In [1]: import numpy as np

In [2]: import numpy.linalg as la

In [3]: np.set_printoptions(precision=2, suppress=True, linewidth=160, legacy="1.25")

In [4]: u = np.array([-8, -9, 4, 5, 5, 4, -3])

In [5]: J = -1 * np.eye(7) + np.outer(u, u)

In [6]: print(J)
[[ 63.  72. -32. -40. -40. -32.  24.]
 [ 72.  80. -36. -45. -45. -36.  27.]
 [-32. -36.  15.  20.  20.  16. -12.]
 [-40. -45.  20.  24.  25.  20. -15.]
 [-40. -45.  20.  25.  24.  20. -15.]
 [-32. -36.  16.  20.  20.  15. -12.]
 [ 24.  27. -12. -15. -15. -12.   8.]]

In [7]: print(J.sum(axis=0))
[ 15.  17.  -9. -11. -11.  -9.   5.]

In [8]: print(J.sum(axis=1))
[ 15.  17.  -9. -11. -11.  -9.   5.]

In [9]: print(round(la.norm(J), 2))
235.01

In [10]: print(np.count_nonzero(J))
49

In [11]: print(np.diff(J, axis=0))
[[   9.    8.   -4.   -5.   -5.   -4.    3.]
 [-104. -116.   51.   65.   65.   52.  -39.]
 [  -8.   -9.    5.    4.    5.    4.   -3.]
 [   0.    0.    0.    1.   -1.    0.    0.]
 [   8.    9.   -4.   -5.   -4.   -5.    3.]
 [  56.   63.  -28.  -35.  -35.  -27.   20.]]

In [12]: print(la.svd(J, compute_uv=False))
[235.   1.   1.   1.   1.   1.   1.]

In [13]: x0 = np.array([2, 1, 2, 0, 1, 2, 2])

In [14]: a = np.maximum(J @ x0, 0)

In [15]: print(a)
[78. 89.  0.  0.  0.  0. 28.]

In [16]: print(J * (a > 1e-9)[:, None])
[[ 63.  72. -32. -40. -40. -32.  24.]
 [ 72.  80. -36. -45. -45. -36.  27.]
 [ -0.  -0.   0.   0.   0.   0.  -0.]
 [ -0.  -0.   0.   0.   0.   0.  -0.]
 [ -0.  -0.   0.   0.   0.   0.  -0.]
 [ -0.  -0.   0.   0.   0.   0.  -0.]
 [ 24.  27. -12. -15. -15. -12.   8.]]

In [17]: print(np.tanh(J @ x0))
[ 1.  1. -1. -1. -1. -1.  1.]

In [18]: print(np.maximum(J @ (3 * x0), 0))
[234. 267.   0.   0.   0.   0.  84.]

In [19]: x0 = np.array([1, 0, -2, -1, -2, -3, 2])

In [20]: target = J @ x0

In [21]: b, lr = np.zeros(7), 1 / la.norm(J, 2) ** 2

In [22]: for i in range(3):
    ...:     b -= lr * J.T @ (J @ b - target)
    ...:     if i % 1 == 0: print(i, round(la.norm(J @ b - target), 2))
    ...: 
0 3.58
1 3.58
2 3.58

In [23]: print(round(la.cond(J), 2))
235.0

In [24]: print(la.cond(J) > 100)
True

In [25]: print(la.matrix_rank(J, rtol=0.1))
1

In [26]: print(round(float(la.norm(J, 2) / la.norm(J)), 2))
1.0

In [27]: print(np.argsort(-la.norm(J, axis=0).round(6), kind="stable")[:3])
[1 0 3]

In [28]: u = np.array([2, 1, 1, 0, 3, 1, 1, 0, 3, 0]) + 0.5

In [29]: E = np.eye(10) - 2 * np.outer(u, u) / (u @ u)

In [30]: print(E)
[[ 0.69 -0.19 -0.19 -0.06 -0.43 -0.19 -0.19 -0.06 -0.43 -0.06]
 [-0.19  0.89 -0.11 -0.04 -0.26 -0.11 -0.11 -0.04 -0.26 -0.04]
 [-0.19 -0.11  0.89 -0.04 -0.26 -0.11 -0.11 -0.04 -0.26 -0.04]
 [-0.06 -0.04 -0.04  0.99 -0.09 -0.04 -0.04 -0.01 -0.09 -0.01]
 [-0.43 -0.26 -0.26 -0.09  0.4  -0.26 -0.26 -0.09 -0.6  -0.09]
 [-0.19 -0.11 -0.11 -0.04 -0.26  0.89 -0.11 -0.04 -0.26 -0.04]
 [-0.19 -0.11 -0.11 -0.04 -0.26 -0.11  0.89 -0.04 -0.26 -0.04]
 [-0.06 -0.04 -0.04 -0.01 -0.09 -0.04 -0.04  0.99 -0.09 -0.01]
 [-0.43 -0.26 -0.26 -0.09 -0.6  -0.26 -0.26 -0.09  0.4  -0.09]
 [-0.06 -0.04 -0.04 -0.01 -0.09 -0.04 -0.04 -0.01 -0.09  0.99]]

In [31]: x0 = np.array([2, -2, -3, 0, 3, 1, 0, 0, 3, -2])

In [32]: print(la.inv(E))
[[ 0.69 -0.19 -0.19 -0.06 -0.43 -0.19 -0.19 -0.06 -0.43 -0.06]
 [-0.19  0.89 -0.11 -0.04 -0.26 -0.11 -0.11 -0.04 -0.26 -0.04]
 [-0.19 -0.11  0.89 -0.04 -0.26 -0.11 -0.11 -0.04 -0.26 -0.04]
 [-0.06 -0.04 -0.04  0.99 -0.09 -0.04 -0.04 -0.01 -0.09 -0.01]
 [-0.43 -0.26 -0.26 -0.09  0.4  -0.26 -0.26 -0.09 -0.6  -0.09]
 [-0.19 -0.11 -0.11 -0.04 -0.26  0.89 -0.11 -0.04 -0.26 -0.04]
 [-0.19 -0.11 -0.11 -0.04 -0.26 -0.11  0.89 -0.04 -0.26 -0.04]
 [-0.06 -0.04 -0.04 -0.01 -0.09 -0.04 -0.04  0.99 -0.09 -0.01]
 [-0.43 -0.26 -0.26 -0.09 -0.6  -0.26 -0.26 -0.09  0.4  -0.09]
 [-0.06 -0.04 -0.04 -0.01 -0.09 -0.04 -0.04 -0.01 -0.09  0.99]]

In [33]: print([p for p in range(1, 25) if np.allclose(la.matrix_power(E, p), np.eye(10))])
[2, 4, 6, 8, 10, 12, 14, 16, 18, 20, 22, 24]

In [34]: print(np.sort(np.abs(np.degrees(np.angle(la.eigvals(E))))))
[  0.   0.   0.   0.   0.   0.   0.   0.   0. 180.]

In [35]: print(np.abs(la.eigvals(E)))
[1. 1. 1. 1. 1. 1. 1. 1. 1. 1.]

In [36]: print(round(la.det(E), 2))
-1.0
